>>> import numpy as np
>>> np.set_printoptions(precision=2, suppress=True, linewidth=120, floatmode="fixed")
>>> E = np.array([[1, 3, 0, 3, -3, 3],
...     [3, -2, 2, -2, 3, -1],
...     [-3, 0, 3, -2, 3, -3],
...     [2, -3, -2, 3, 2, 1],
...     [3, 3, -2, 2, -3, -2],
...     [-2, -3, -1, 0, 0, -3]])
>>> rng = np.random.default_rng(118)
>>> idx = rng.permutation(6)
>>> M2 = E[:, idx] * rng.choice([-1, 1], 6)
>>> M2
array([[-3,  3,  1,  3, -3,  0],
       [ 2, -2,  3, -3,  1,  2],
       [ 0, -2, -3, -3,  3,  3],
       [ 3,  3,  2, -2, -1, -2],
       [-3,  2,  3,  3,  2, -2],
       [ 3,  0, -2,  0,  3, -1]])
>>> U, _, Vh = np.linalg.svd(E.T @ M2)
>>> np.round(U @ Vh, 2) + 0
array([[ 0.00,  0.00,  1.00,  0.00,  0.00,  0.00],
       [-1.00,  0.00,  0.00,  0.00,  0.00,  0.00],
       [ 0.00,  0.00,  0.00,  0.00,  0.00,  1.00],
       [ 0.00,  1.00,  0.00,  0.00,  0.00,  0.00],
       [ 0.00,  0.00,  0.00, -1.00,  0.00,  0.00],
       [ 0.00,  0.00,  0.00,  0.00, -1.00,  0.00]])
>>> idx
array([1, 3, 0, 4, 5, 2])
>>> np.round(np.linalg.lstsq(E, M2)[0], 2) + 0
array([[ 0.00,  0.00,  1.00,  0.00,  0.00,  0.00],
       [-1.00,  0.00,  0.00,  0.00,  0.00,  0.00],
       [ 0.00,  0.00,  0.00,  0.00,  0.00,  1.00],
       [ 0.00,  1.00,  0.00,  0.00,  0.00,  0.00],
       [ 0.00,  0.00,  0.00, -1.00,  0.00,  0.00],
       [ 0.00,  0.00,  0.00,  0.00, -1.00,  0.00]])
>>> F = np.loadtxt("dump.csv", delimiter=",")
>>> F
array([[5.00, 4.00, 4.00, 4.00],
       [4.00, 5.00, 4.00, 4.00],
       [4.00, 4.00, 5.00, 4.00],
       [4.00, 4.00, 4.00, 5.00]])
>>> r0, v = F[3], F[2]
>>> r0 @ r0
np.float64(73.0)
>>> pr = (r0 @ v) / (r0 @ r0) * r0
>>> np.linalg.matrix_rank(np.outer(r0, v))
np.int64(1)
>>> np.outer(r0, v)
array([[16.00, 16.00, 20.00, 16.00],
       [16.00, 16.00, 20.00, 16.00],
       [16.00, 16.00, 20.00, 16.00],
       [20.00, 20.00, 25.00, 20.00]])
>>> round(np.linalg.norm(r0 + v) ** 2 + np.linalg.norm(r0 - v) ** 2, 2)
np.float64(292.0)
>>> v - pr
array([ 0.05,  0.05,  1.05, -0.93])
>>> pr
array([3.95, 3.95, 3.95, 4.93])
>>> F[3] @ F[1]
np.float64(72.0)
>>> round(float(np.linalg.norm(F, 1)), 2), round(np.linalg.norm(F, np.inf), 2)
(17.0, np.float64(17.0))
>>> np.round(np.linalg.norm(F, "nuc"), 2)
np.float64(20.0)
>>> X = np.load("x.npy")
>>> X
array([[  0,  -2,  -4,   1],
       [-11,   2, -22,   1],
       [-23,  12,  -8, -13],
       [ 18, -18, -18,  18],
       [-19,   8, -18,  -6],
       [-35,  18,  -2, -25]])
>>> [round(float(x), 2) for x in np.linalg.svd(F, compute_uv=False)[:3]]
[17.0, 1.0, 1.0]
>>> np.argsort(-np.linalg.norm(F, axis=0).round(6), kind="stable")[:3]
array([0, 1, 2])
>>> np.abs(np.linalg.svd(F)[2][-1])
array([0.00, 0.73, 0.05, 0.68])
>>> np.linalg.matrix_rank(F, rtol=0.1)
np.int64(1)
>>> round(float(np.linalg.norm(F, 2) / np.linalg.norm(F)), 2)
0.99
>>> U, sig, Vh = np.linalg.svd(X, full_matrices=False)
>>> np.cumsum(sig ** 2) / np.sum(sig ** 2)
array([0.77, 1.00, 1.00, 1.00])
>>> U.shape, sig.shape, Vh.shape
((6, 4), (4,), (4, 4))
>>> np.round(sig / sig[0], 2) + 0
array([1.00, 0.54, 0.07, 0.00])
>>> M = np.load("case16.npy")
>>> M
array([[ 0.96, -0.04, -0.18, -0.15, -0.15],
       [-0.04,  0.96, -0.18, -0.15, -0.15],
       [-0.18, -0.18,  0.21, -0.67, -0.67],
       [-0.15, -0.15, -0.67,  0.44, -0.56],
       [-0.15, -0.15, -0.67, -0.56,  0.44]])
>>> np.all(np.linalg.eigvalsh(M) > 0)
np.False_
>>> round(np.linalg.eigvalsh(M).min(), 2)
np.float64(-1.0)
>>> ev, evecs = np.linalg.eig(M)
>>> ev
array([ 1.00, -1.00,  1.00,  1.00,  1.00])
>>> np.sort(np.linalg.eigvals(M.T))
array([-1.00,  1.00,  1.00,  1.00,  1.00])
>>> np.round(M @ evecs[:, 0] - ev[0] * evecs[:, 0], 2) + 0
array([0.00, 0.00, 0.00, 0.00, 0.00])
>>> round(float(np.prod(ev)), 2)
-1.0
>>> np.sort(np.linalg.eigvals(np.linalg.inv(M)))
array([-1.00,  1.00,  1.00,  1.00,  1.00])
>>> np.round(np.linalg.det(2 * M), 2), np.round(np.linalg.det(M), 2)
(np.float64(-32.0), np.float64(-1.0))
>>> round(np.linalg.eigvals(M).sum().real, 2)
np.float64(3.0)
>>> np.kron(np.eye(2, dtype=int), M)
array([[ 0.96, -0.04, -0.18, -0.15, -0.15,  0.00, -0.00, -0.00, -0.00, -0.00],
       [-0.04,  0.96, -0.18, -0.15, -0.15, -0.00,  0.00, -0.00, -0.00, -0.00],
       [-0.18, -0.18,  0.21, -0.67, -0.67, -0.00, -0.00,  0.00, -0.00, -0.00],
       [-0.15, -0.15, -0.67,  0.44, -0.56, -0.00, -0.00, -0.00,  0.00, -0.00],
       [-0.15, -0.15, -0.67, -0.56,  0.44, -0.00, -0.00, -0.00, -0.00,  0.00],
       [ 0.00, -0.00, -0.00, -0.00, -0.00,  0.96, -0.04, -0.18, -0.15, -0.15],
       [-0.00,  0.00, -0.00, -0.00, -0.00, -0.04,  0.96, -0.18, -0.15, -0.15],
       [-0.00, -0.00,  0.00, -0.00, -0.00, -0.18, -0.18,  0.21, -0.67, -0.67],
       [-0.00, -0.00, -0.00,  0.00, -0.00, -0.15, -0.15, -0.67,  0.44, -0.56],
       [-0.00, -0.00, -0.00, -0.00,  0.00, -0.15, -0.15, -0.67, -0.56,  0.44]])
>>> np.linalg.svd(M, compute_uv=False)
array([1.00, 1.00, 1.00, 1.00, 1.00])
>>> round(float(M[:, 0] @ M[:, 4]), 2)
0.0
>>> np.linalg.norm(M, axis=0)
array([1.00, 1.00, 1.00, 1.00, 1.00])
>>> K = np.load("block15.npy")
>>> K
array([[ 0.80, -0.80, -2.30, -1.30, -1.80, -0.90, -0.50,  1.10, -0.50],
       [ 0.90,  0.50, -0.30, -1.00,  0.00, -1.90,  1.10, -1.00,  0.30],
       [ 1.10, -2.60,  1.40, -0.70, -1.50, -0.90,  1.00,  2.10, -0.90],
       [-1.60, -0.20,  0.10, -0.20, -0.90, -0.20, -0.10,  0.30,  0.30],
       [ 0.20, -0.30,  1.70, -0.60,  2.40,  0.50,  0.50,  0.10,  0.00],
       [-0.40, -0.50, -0.30,  0.80, -0.30, -0.80, -1.50, -1.60,  0.60]])
>>> r0 = np.array([0, -1, -1])
>>> np.convolve(K[3], r0)
array([ 0.00,  1.60,  1.80,  0.10,  0.10,  1.10,  1.10,  0.30, -0.20, -0.60, -0.30])
>>> np.polyval(r0, K[3])
array([ 0.60, -0.80, -1.10, -0.80, -0.10, -0.80, -0.90, -1.30, -1.30])
>>> np.array([np.convolve(row, r0, "same") for row in K])
array([[-0.80,  0.00,  3.10,  3.60,  3.10,  2.70,  1.40, -0.60, -0.60],
       [-0.90, -1.40, -0.20,  1.30,  1.00,  1.90,  0.80, -0.10,  0.70],
       [-1.10,  1.50,  1.20, -0.70,  2.20,  2.40, -0.10, -3.10, -1.20],
       [ 1.60,  1.80,  0.10,  0.10,  1.10,  1.10,  0.30, -0.20, -0.60],
       [-0.20,  0.10, -1.40, -1.10, -1.80, -2.90, -1.00, -0.60, -0.10],
       [ 0.40,  0.90,  0.80, -0.50, -0.50,  1.10,  2.30,  3.10,  1.00]])
>>> r0, v = K[2], K[0]
>>> round(float(r0 @ r0), 2)
19.7
>>> round(float(r0 @ v), 2)
6.42
>>> pr = (r0 @ v) / (r0 @ r0) * r0
>>> v - pr
array([ 0.44,  0.05, -2.76, -1.07, -1.31, -0.61, -0.83,  0.42, -0.21])
>>> np.linalg.matrix_rank(np.outer(r0, v))
np.int64(1)
>>> feats = np.load("data.npy")
>>> feats
array([[0, 0, 1, 1],
       [0, 0, 1, 1],
       [1, 1, 0, 0],
       [1, 1, 0, 0]])
>>> rk = np.linalg.matrix_rank(feats)
>>> rk
np.int64(2)
>>> N = np.linalg.svd(feats)[2][rk:].T
>>> [int(np.linalg.matrix_rank(np.delete(feats, i, axis=0))) for i in range(4)]
[2, 2, 2, 2]
>>> np.linalg.matrix_rank(feats.T @ feats), np.linalg.matrix_rank(feats @ feats.T)
(np.int64(2), np.int64(2))
>>> np.round(N @ N.T, 2) + 0
array([[ 0.50, -0.50,  0.00,  0.00],
       [-0.50,  0.50,  0.00,  0.00],
       [ 0.00,  0.00,  0.50, -0.50],
       [ 0.00,  0.00, -0.50,  0.50]])
>>> np.round(feats @ N, 2) + 0
array([[0.00, 0.00],
       [0.00, 0.00],
       [0.00, 0.00],
       [0.00, 0.00]])
>>> U, sig, Vh = np.linalg.svd(feats)
>>> sig.round(2) + 0
array([2.00, 2.00, 0.00, 0.00])
>>> M2 = U[:, :2] @ np.diag(sig[:2]) @ Vh[:2]
>>> round(np.linalg.norm(feats - M2, 2), 2), round(sig[2], 2)
(np.float64(0.0), np.float64(0.0))
>>> M2.round(2) + 0
array([[0.00, 0.00, 1.00, 1.00],
       [0.00, 0.00, 1.00, 1.00],
       [1.00, 1.00, 0.00, 0.00],
       [1.00, 1.00, 0.00, 0.00]])
>>> np.linalg.matrix_rank(feats, rtol=0.05)
np.int64(2)
>>> round(float(np.abs(feats - M2).max()), 2)
0.0
>>> U, sig, Vh = np.linalg.svd(feats)
>>> evecs = Vh[:(sig > 1e-8).sum()]
>>> vec = feats[1] + 3 * feats[0] + rng.integers(2) * np.eye(4)[3]
>>> vec
array([0.00, 0.00, 4.00, 5.00])
>>> np.linalg.matrix_rank(np.vstack([feats, vec]))
np.int64(3)
>>> np.round(evecs.T @ evecs, 2) + 0
array([[0.50, 0.50, 0.00, 0.00],
       [0.50, 0.50, 0.00, 0.00],
       [0.00, 0.00, 0.50, 0.50],
       [0.00, 0.00, 0.50, 0.50]])
>>> np.allclose(feats[:-1].T @ np.linalg.lstsq(feats[:-1].T, feats[-1])[0], feats[-1])
True
>>> np.unique(feats.round(6), axis=0).shape
(2, 4)
>>> J = np.load("run19.npy")
>>> J
array([[ 3,  4,  4,  0,  0,  3],
       [ 0,  0,  0,  9,  0,  3],
       [ 1,  0,  0,  0,  0,  3],
       [ 5, 10,  8,  0,  2,  3],
       [ 3,  4,  4,  0,  0,  3],
       [ 0,  0,  0,  9,  0,  3],
       [ 3,  4,  4,  0,  0,  3],
       [ 6, 13, 10,  0,  3,  3],
       [ 0,  0,  0, 12,  0,  3],
       [ 5, 10,  8,  0,  2,  3],
       [ 4,  7,  6,  0,  1,  3],
       [ 6, 13, 10,  0,  3,  3],
       [ 5, 10,  8,  0,  2,  3],
       [ 6, 13, 10,  0,  3,  3],
       [ 6, 13, 10,  0,  3,  3],
       [ 0,  0,  0,  9,  0,  3],
       [ 7, 16, 12,  0,  4,  3],
       [ 3,  4,  4,  0,  0,  3],
       [ 3,  4,  4,  0,  0,  3],
       [ 2,  1,  2,  0,  0,  3],
       [ 0,  0,  0,  6,  0,  3],
       [ 0,  0,  0,  3,  0,  3],
       [ 2,  1,  2,  0,  0,  3],
       [ 0,  0,  0,  9,  0,  3],
       [ 0,  0,  0,  6,  0,  3],
       [ 2,  1,  2,  0,  0,  3],
       [ 4,  7,  6,  0,  1,  3],
       [ 1,  0,  0,  0,  0,  3],
       [ 4,  7,  6,  0,  1,  3],
       [ 3,  4,  4,  0,  0,  3],
       [ 4,  7,  6,  0,  1,  3],
       [ 4,  7,  6,  0,  1,  3],
       [ 6, 13, 10,  0,  3,  3],
       [ 6, 13, 10,  0,  3,  3],
       [ 0,  0,  0,  3,  0,  3],
       [ 0,  0,  0,  3,  0,  3],
       [ 3,  4,  4,  0,  0,  3]])
>>> M2 = np.c_[J[:, :2] @ np.array([[1, -2], [-1, -1]]), np.array([1, 2, -2, 1, 0, 1, -2, -3, 3, -1, 3, 0, 2, -2, -3, 2, -1, -2, 3, 0, 1, -2, 0, -2, 0, 0, -1, -3, -2, 0, -3, -3, -2, 1, -3, -3, -3])]
>>> M2
array([[ -1, -10,   1],
       [  0,   0,   2],
       [  1,  -2,  -2],
       [ -5, -20,   1],
       [ -1, -10,   0],
       [  0,   0,   1],
       [ -1, -10,  -2],
       [ -7, -25,  -3],
       [  0,   0,   3],
       [ -5, -20,  -1],
       [ -3, -15,   3],
       [ -7, -25,   0],
       [ -5, -20,   2],
       [ -7, -25,  -2],
       [ -7, -25,  -3],
       [  0,   0,   2],
       [ -9, -30,  -1],
       [ -1, -10,  -2],
       [ -1, -10,   3],
       [  1,  -5,   0],
       [  0,   0,   1],
       [  0,   0,  -2],
       [  1,  -5,   0],
       [  0,   0,  -2],
       [  0,   0,   0],
       [  1,  -5,   0],
       [ -3, -15,  -1],
       [  1,  -2,  -3],
       [ -3, -15,  -2],
       [ -1, -10,   0],
       [ -3, -15,  -3],
       [ -3, -15,  -3],
       [ -7, -25,  -2],
       [ -7, -25,   1],
       [  0,   0,  -3],
       [  0,   0,  -3],
       [ -1, -10,  -3]])
>>> np.linalg.matrix_rank(np.c_[J, M2])
np.int64(7)
